$ ipython --no-banner

In [1]: import numpy as np

In [2]: np.set_printoptions(precision=3, suppress=True, linewidth=120, sign=" ")

In [3]: E = np.array([[0, -3, 1, -3, 2, 3],
   ...:     [3, 0, 2, 8, -1, -4],
   ...:     [-1, -2, 0, -2, 2, -1],
   ...:     [3, -8, 2, 0, 5, 3],
   ...:     [-2, 1, -2, -5, 0, -1],
   ...:     [-3, 4, 1, -3, 1, 0]])

In [4]: print(E)
[[ 0 -3  1 -3  2  3]
 [ 3  0  2  8 -1 -4]
 [-1 -2  0 -2  2 -1]
 [ 3 -8  2  0  5  3]
 [-2  1 -2 -5  0 -1]
 [-3  4  1 -3  1  0]]

In [5]: f = np.array([2, 2, 0, 0, 1, 1])

In [6]: B = E + np.outer(f, np.eye(6)[4])

In [7]: np.linalg.matrix_rank(np.linalg.inv(B) - np.linalg.inv(E), tol=1e-8)
Out[7]: np.int64(1)

In [8]: np.linalg.matrix_rank(B - E)
Out[8]: np.int64(1)

In [9]: round(float(np.linalg.det(B) / np.linalg.det(E)), 3), round(1 + np.linalg.solve(E, f)[4], 3)
Out[9]: (-0.655, np.float64(-0.655))

In [10]: def softmax(z):
    ...:     e = np.exp(z - z.max(axis=-1, keepdims=True))
    ...:     return e / e.sum(axis=-1, keepdims=True)
    ...: 

In [11]: softmax(E[0] + 4)
Out[11]: array([ 0.032,  0.002,  0.087,  0.002,  0.236,  0.642])

In [12]: softmax(E).sum(axis=1)
Out[12]: array([ 1.,  1.,  1.,  1.,  1.,  1.])

In [13]: scores = E @ E.T / np.sqrt(6)

In [14]: softmax(scores)[0] @ E
Out[14]: array([ 2.985, -7.975,  1.995, -0.015,  4.985,  3.   ])

In [15]: np.round(softmax(scores + np.triu(np.full(scores.shape, -np.inf), 1)), 3) + 0
Out[15]: 
array([[ 1.   ,  0.   ,  0.   ,  0.   ,  0.   ,  0.   ],
       [ 0.   ,  1.   ,  0.   ,  0.   ,  0.   ,  0.   ],
       [ 0.399,  0.   ,  0.601,  0.   ,  0.   ,  0.   ],
       [ 0.   ,  0.   ,  0.   ,  1.   ,  0.   ,  0.   ],
       [ 0.   ,  0.   ,  0.   ,  0.   ,  1.   ,  0.   ],
       [ 0.   ,  0.   ,  0.   ,  0.   ,  0.005,  0.995]])

In [16]: np.round(softmax(scores), 3) + 0
Out[16]: 
array([[ 0.005,  0.   ,  0.   ,  0.995,  0.   ,  0.   ],
       [ 0.   ,  1.   ,  0.   ,  0.   ,  0.   ,  0.   ],
       [ 0.049,  0.   ,  0.074,  0.855,  0.022,  0.001],
       [ 0.   ,  0.   ,  0.   ,  1.   ,  0.   ,  0.   ],
       [ 0.   ,  0.   ,  0.   ,  0.   ,  0.993,  0.007],
       [ 0.   ,  0.   ,  0.   ,  0.   ,  0.005,  0.995]])

In [17]: X = np.loadtxt("w.csv", delimiter=",")

In [18]: print(X)
[[  9.787 -20.674  -1.144  20.998  11.   ]
 [ 10.095 -19.966   0.7    19.983  11.492]
 [ 11.138 -17.67    0.474  19.771  10.844]
 [ 10.448 -20.951   0.309  21.125   8.654]
 [  8.986 -20.708   0.824  20.718  11.353]
 [ 10.806 -19.363  -0.185  19.875   9.867]
 [ 10.971 -20.302   0.141  19.18    7.716]
 [ 12.096 -20.479   0.155  20.775  10.116]
 [ 10.296 -19.983   0.445  21.01   10.255]
 [  9.261 -19.686   0.355  19.469  10.726]
 [  9.455 -20.815   1.211  19.659   9.497]
 [  8.588 -19.206  -0.351  19.809   9.421]
 [  9.215 -20.12   -0.916  20.445   8.964]
 [ 10.163 -20.475   2.165  20.321  10.652]
 [  8.898 -19.579  -1.127  17.669   9.729]
 [ 10.318 -19.585   0.164  20.698   9.456]
 [ 10.491 -22.34    0.118  18.273   9.325]
 [  9.997 -20.162   0.147  21.203  10.765]
 [  9.38  -20.388  -0.748  19.862  11.656]
 [ 12.188 -20.73   -1.516  19.618  10.526]
 [  8.396 -19.277  -0.571  19.829  10.573]
 [ 10.184 -20.979   1.342  21.871   9.395]
 [  9.095 -19.254   1.877  19.806  10.387]
 [  9.039 -21.557   1.17   20.604   9.588]
 [ 10.37  -18.48   -1.995  21.507   9.684]
 [  9.576 -20.387   0.088  19.542   8.582]
 [ 10.101 -21.055  -0.432  19.839   8.138]
 [ 10.493 -20.189   0.89   20.075   8.692]
 [ 10.287 -18.863  -0.769  21.554  10.486]
 [ 10.183 -20.478  -0.402  21.081   8.491]
 [ 10.777 -19.016   1.604  19.437   8.737]
 [ 11.845 -19.196  -0.431  19.568  10.006]
 [ 10.662 -19.624   0.293  19.591   9.066]
 [  8.996 -20.466   0.415  21.494   9.878]
 [ 10.348 -19.241  -0.452  20.164  10.477]]

In [19]: rng = np.random.default_rng(956)

In [20]: z = rng.permutation(5)

In [21]: B = X[:, z] * rng.choice([-1, 1], 5)

In [22]: B
Out[22]: 
array([[-20.998, -11.   ,  -1.144,   9.787,  20.674],
       [-19.983, -11.492,   0.7  ,  10.095,  19.966],
       [-19.771, -10.844,   0.474,  11.138,  17.67 ],
       [-21.125,  -8.654,   0.309,  10.448,  20.951],
       [-20.718, -11.353,   0.824,   8.986,  20.708],
       [-19.875,  -9.867,  -0.185,  10.806,  19.363],
       [-19.18 ,  -7.716,   0.141,  10.971,  20.302],
       [-20.775, -10.116,   0.155,  12.096,  20.479],
       [-21.01 , -10.255,   0.445,  10.296,  19.983],
       [-19.469, -10.726,   0.355,   9.261,  19.686],
       [-19.659,  -9.497,   1.211,   9.455,  20.815],
       [-19.809,  -9.421,  -0.351,   8.588,  19.206],
       [-20.445,  -8.964,  -0.916,   9.215,  20.12 ],
       [-20.321, -10.652,   2.165,  10.163,  20.475],
       [-17.669,  -9.729,  -1.127,   8.898,  19.579],
       [-20.698,  -9.456,   0.164,  10.318,  19.585],
       [-18.273,  -9.325,   0.118,  10.491,  22.34 ],
       [-21.203, -10.765,   0.147,   9.997,  20.162],
       [-19.862, -11.656,  -0.748,   9.38 ,  20.388],
       [-19.618, -10.526,  -1.516,  12.188,  20.73 ],
       [-19.829, -10.573,  -0.571,   8.396,  19.277],
       [-21.871,  -9.395,   1.342,  10.184,  20.979],
       [-19.806, -10.387,   1.877,   9.095,  19.254],
       [-20.604,  -9.588,   1.17 ,   9.039,  21.557],
       [-21.507,  -9.684,  -1.995,  10.37 ,  18.48 ],
       [-19.542,  -8.582,   0.088,   9.576,  20.387],
       [-19.839,  -8.138,  -0.432,  10.101,  21.055],
       [-20.075,  -8.692,   0.89 ,  10.493,  20.189],
       [-21.554, -10.486,  -0.769,  10.287,  18.863],
       [-21.081,  -8.491,  -0.402,  10.183,  20.478],
       [-19.437,  -8.737,   1.604,  10.777,  19.016],
       [-19.568, -10.006,  -0.431,  11.845,  19.196],
       [-19.591,  -9.066,   0.293,  10.662,  19.624],
       [-21.494,  -9.878,   0.415,   8.996,  20.466],
       [-20.164, -10.477,  -0.452,  10.348,  19.241]])

In [23]: left, _, Vh = np.linalg.svd(X.T @ B)

In [24]: z
Out[24]: array([ 3,  4,  2,  0,  1])

In [25]: np.round(left @ Vh, 3) + 0
Out[25]: 
array([[ 0.,  0.,  0.,  1.,  0.],
       [ 0.,  0.,  0.,  0., -1.],
       [ 0.,  0.,  1.,  0.,  0.],
       [-1.,  0.,  0.,  0.,  0.],
       [ 0., -1.,  0.,  0.,  0.]])

In [26]: np.round(np.linalg.lstsq(X, B)[0], 3) + 0
Out[26]: 
array([[ 0.,  0.,  0.,  1.,  0.],
       [ 0.,  0.,  0.,  0., -1.],
       [ 0.,  0.,  1.,  0.,  0.],
       [-1.,  0.,  0.,  0.,  0.],
       [ 0., -1.,  0.,  0.,  0.]])
